% python3 -q
>>> import numpy as np
>>> np.set_printoptions(precision=1, suppress=True, linewidth=100)
>>> rd = lambda a: np.round(a, 1) + 0
>>> X = np.loadtxt("test6.csv", delimiter=",")
>>> X
array([[1., 0., 0.],
       [2., 1., 0.],
       [1., 2., 1.]])
>>> rng = np.random.default_rng(59)
>>> z = rng.permutation(3)
>>> z
array([2, 0, 1])
>>> B = X[z][:, z]
>>> B
array([[1., 1., 2.],
       [0., 1., 0.],
       [0., 2., 1.]])
>>> rd(np.sort(np.abs(np.linalg.eigvals(B))))
array([1., 1., 1.])
>>> np.diag(B)
array([1., 1., 1.])
>>> np.trace(B)
np.float64(3.0)
>>> np.kron(np.eye(2, dtype=int), B)
array([[1., 1., 2., 0., 0., 0.],
       [0., 1., 0., 0., 0., 0.],
       [0., 2., 1., 0., 0., 0.],
       [0., 0., 0., 1., 1., 2.],
       [0., 0., 0., 0., 1., 0.],
       [0., 0., 0., 0., 2., 1.]])
>>> print(np.einsum("ii->", B))
3.0
>>> np.einsum("ij,ji->", B, B)
np.float64(3.0)
>>> rd(np.linalg.det(B[::-1]))
np.float64(-1.0)
>>> rd(np.linalg.eigvals(B))
array([1., 1., 1.])
>>> B = X / np.linalg.norm(X, axis=1, keepdims=True)
>>> G = B @ B.T
>>> (G - 2 * np.eye(3)).round(6).argmax(axis=1)
array([1, 0, 1])
>>> rd(np.linalg.norm(B, axis=1))
array([1., 1., 1.])
>>> print(rd(G[0]))
[1.  0.9 0.4]
>>> rd(np.degrees(np.arccos(np.clip(G[0, 2], -1, 1))))
np.float64(65.9)
>>> x0 = np.array([-3, -3, 2])
>>> target = X @ x0
>>> coef, lr = np.zeros(3), 1 / np.linalg.norm(X, 2) ** 2
>>> for i in range(8):
...     coef -= lr * X.T @ (X @ coef - target)
...     if i % 2 == 0: print(i, round(np.linalg.norm(X @ coef - target), 1))
... 
0 1.6
2 1.1
4 0.8
6 0.7
>>> rd(np.linalg.cond(X))
np.float64(13.9)
>>> rd(np.linalg.det(X.T))
np.float64(1.0)
>>> np.poly(X)
array([ 1., -3.,  3., -1.])
>>> rd(np.linalg.det(X[::-1]))
np.float64(-1.0)
>>> print(np.kron(np.eye(2, dtype=int), X))
[[1. 0. 0. 0. 0. 0.]
 [2. 1. 0. 0. 0. 0.]
 [1. 2. 1. 0. 0. 0.]
 [0. 0. 0. 1. 0. 0.]
 [0. 0. 0. 2. 1. 0.]
 [0. 0. 0. 1. 2. 1.]]
>>> print(rd(np.linalg.eigvals(X).sum().real))
3.0
>>> W0 = np.load("layer11.npy")
>>> rd(W0)
array([[ 0.9, -0.5],
       [ 0.5,  0.9]])
>>> B = W0 + rng.integers(-2, 3, (2, 1)) @ rng.integers(-2, 3, (1, 2))
>>> rd(B)
array([[ 1.9, -2.5],
       [ 2.5, -3.1]])
>>> np.linalg.matrix_rank(B - W0, tol=1e-8)
np.int64(1)
>>> B - W0
array([[ 1., -2.],
       [ 2., -4.]])
>>> W0.shape
(2, 2)
>>> print(rd(W0 - W0[0]))
[[ 0.   0. ]
 [-0.4  1.4]]
>>> rd(np.linalg.norm(W0))
np.float64(1.4)
>>> Q, r_ = np.linalg.qr(W0)
>>> np.abs(np.diag(r_))
array([1., 1.])
>>> np.allclose(r_.T @ r_, W0.T @ W0)
True
>>> rd(Q.T @ Q)
array([[1., 0.],
       [0., 1.]])
>>> W = np.array([[2, 0], [2, 0]])
>>> coef = np.array([2, 2])
>>> H = np.maximum(W0 @ W + coef, 0)
>>> (H > 0).mean(axis=0)
array([1., 1.])
>>> W2 = np.array([[-3, 0], [-5, 5]])
>>> (H @ W2).round(6).argmax(axis=1)
array([1, 1])
>>> rd(H @ W2)
array([[-18.2,  10. ],
       [-24.2,  10. ]])
>>> F = np.load("arr.npy")
>>> F
array([[ -2,  -2,  -2,  -2,  -2],
       [ -2,  -4,  -4,  -4,  -4],
       [ -2,  -4,  -6,  -6,  -6],
       [ -2,  -4,  -6,  -8,  -8],
       [ -2,  -4,  -6,  -8, -10]])
>>> # equal to its transpose
>>> Q, vecs = np.linalg.qr(W0[:, :1])[0], np.linalg.qr(W0[:, 1:])[0]
>>> sv = np.linalg.svd(Q.T @ vecs, compute_uv=False)
>>> rd(np.linalg.norm(Q @ Q.T - vecs @ vecs.T, 2))
np.float64(1.0)
>>> rd(sv)
array([0.])
>>> u = np.array([2, -2])
>>> np.cross(F[3, :3], F[2, :3])
array([0, 0, 0])
>>> print(np.array([np.convolve(row, u, "same") for row in F]))
[[-4  0  0  0  0]
 [-4 -4  0  0  0]
 [-4 -4 -4  0  0]
 [-4 -4 -4 -4  0]
 [-4 -4 -4 -4 -4]]
>>> mat = np.load("sample1.npy")
>>> mat
array([[ 0, -2, -3],
       [ 2,  0,  1],
       [ 3, -1,  0]])
>>> # rank 2
>>> r = np.linalg.matrix_rank(mat)
>>> r
np.int64(2)
>>> ns = np.linalg.svd(mat)[2][r:].T
>>> ns.shape
(3, 1)
>>> [int(np.linalg.matrix_rank(mat[:, :j + 1])) for j in range(3)]
[1, 2, 2]
>>> rd(mat @ ns)
array([[0.],
       [0.],
       [0.]])
>>> print(rd(ns @ ns.T))
[[ 0.1  0.2 -0.1]
 [ 0.2  0.6 -0.4]
 [-0.1 -0.4  0.3]]
>>> rd(ns[:, 0] / ns[np.abs(ns[:, 0]).round(6).argmax(), 0])
array([ 0.3,  1. , -0.7])
>>> np.allclose(mat @ ns, 0)
True
>>> [int(np.linalg.matrix_rank(np.delete(mat, i, axis=0))) for i in range(3)]
[2, 2, 2]
>>> print(np.allclose(mat[:-1].T @ np.linalg.lstsq(mat[:-1].T, mat[-1])[0], mat[-1]))
True
>>> blk = np.stack([F, -1 * F, F[::-1]])
>>> blk.sum(axis=0)
array([[ -2,  -4,  -6,  -8, -10],
       [ -2,  -4,  -6,  -8,  -8],
       [ -2,  -4,  -6,  -6,  -6],
       [ -2,  -4,  -4,  -4,  -4],
       [ -2,  -2,  -2,  -2,  -2]])
>>> np.linalg.matrix_rank(blk.reshape(3, -1))
np.int64(2)
>>> np.linalg.matrix_rank(blk)
array([5, 5, 5])
>>> rd(np.linalg.det(blk))
array([-32.,  32., -32.])
>>> E = np.load("m.npy")
>>> E
array([[-1,  0,  1],
       [ 2,  3,  4],
       [ 5,  6,  7],
       [ 8,  9, 10],
       [11, 12, 13]])
>>> # rank 2
>>> B = E + rng.integers(-2, 3, (5, 2)) @ rng.integers(-2, 3, (2, 3))
>>> B
array([[ 1, -5,  5],
       [-4,  3,  2],
       [-3,  8,  3],
       [ 8,  3, 14],
       [19, 10, 17]])
>>> np.linalg.matrix_rank(B - E, tol=1e-8)
np.int64(2)
>>> np.abs(B - E).sum(axis=1)
array([11,  8, 14, 10, 14])
>>> def softmax(z):
...     e = np.exp(z - z.max(axis=-1, keepdims=True))
...     return e / e.sum(axis=-1, keepdims=True)
... 
>>> print(rd(softmax(B[2] + -3)))
[0. 1. 0.]
>>> rd(softmax(B).sum(axis=1))
array([1., 1., 1., 1., 1.])
>>> scores = B @ B.T / np.sqrt(3)
>>> rd(softmax(scores))
array([[0., 0., 0., 1., 0.],
       [0., 0., 1., 0., 0.],
       [0., 0., 1., 0., 0.],
       [0., 0., 0., 0., 1.],
       [0., 0., 0., 0., 1.]])
>>> rd(softmax(scores)[2] @ B)
array([-2.8,  8. ,  3.1])
>>> print(rd(softmax(scores + np.triu(np.full(scores.shape, -np.inf), 1))))
[[1. 0. 0. 0. 0.]
 [0. 1. 0. 0. 0.]
 [0. 0. 1. 0. 0.]
 [0. 0. 0. 1. 0.]
 [0. 0. 0. 0. 1.]]
>>> arr = np.load("a.npy")
>>> rd(arr)
array([[ -1.4,  -1.8,   2.4,   1.5,   2.5],
       [  4.5,  -4.8,  -3.5,  -5.9,  -4.9],
       [  6. ,  -5.5,  -5. ,  -7.7,  -6.7],
       [  6.7,  -5.8,  -5.7,  -8.6,  -7.6],
       [ -2.3,  -1.4,   3.3,   2.6,   3.6],
       [ -3.2,  -0.9,   4.2,   3.7,   4.7],
       [  1.5,  -3.2,  -0.5,  -2.1,  -1.1],
       [ -8.1,   1.5,   9.1,   9.9,  10.9],
       [  0.3,  -2.6,   0.7,  -0.6,   0.4],
       [  4.8,  -4.9,  -3.8,  -6.3,  -5.3],
       [  1.6,  -3.3,  -0.6,  -2.2,  -1.2],
       [ -4.5,  -0.2,   5.5,   5.4,   6.4],
       [ -6.4,   0.7,   7.4,   7.7,   8.7],
       [ -2.7,  -1.2,   3.7,   3.1,   4.1],
       [  8.4,  -6.7,  -7.4, -10.7,  -9.7],
       [ -3.7,  -0.7,   4.7,   4.3,   5.3],
       [  2.9,  -3.9,  -1.9,  -3.8,  -2.8],
       [ -3.9,  -0.5,   4.9,   4.6,   5.6],
       [ -0.4,  -2.3,   1.4,   0.2,   1.2],
       [ -5.4,   0.2,   6.4,   6.5,   7.5],
       [ -0.5,  -2.3,   1.5,   0.3,   1.3],
       [  2.2,  -3.6,  -1.2,  -3. ,  -2. ],
       [ -3.5,  -0.8,   4.5,   4.1,   5.1],
       [ -0.9,  -2. ,   1.9,   0.9,   1.9],
       [  6.4,  -5.7,  -5.4,  -8.3,  -7.3],
       [  5.2,  -5.1,  -4.2,  -6.8,  -5.8],
       [ -5.6,   0.3,   6.6,   6.8,   7.8]])
>>> z = arr[:, 1] > np.median(arr[:, 1])
>>> u = arr[z].mean(axis=0) - arr[~z].mean(axis=0)
>>> print(((arr - arr.mean(axis=0)) @ u > 0).astype(int))
[1 0 0 0 1 1 0 1 0 0 0 1 1 1 0 1 0 1 1 1 1 0 1 1 0 0 1]
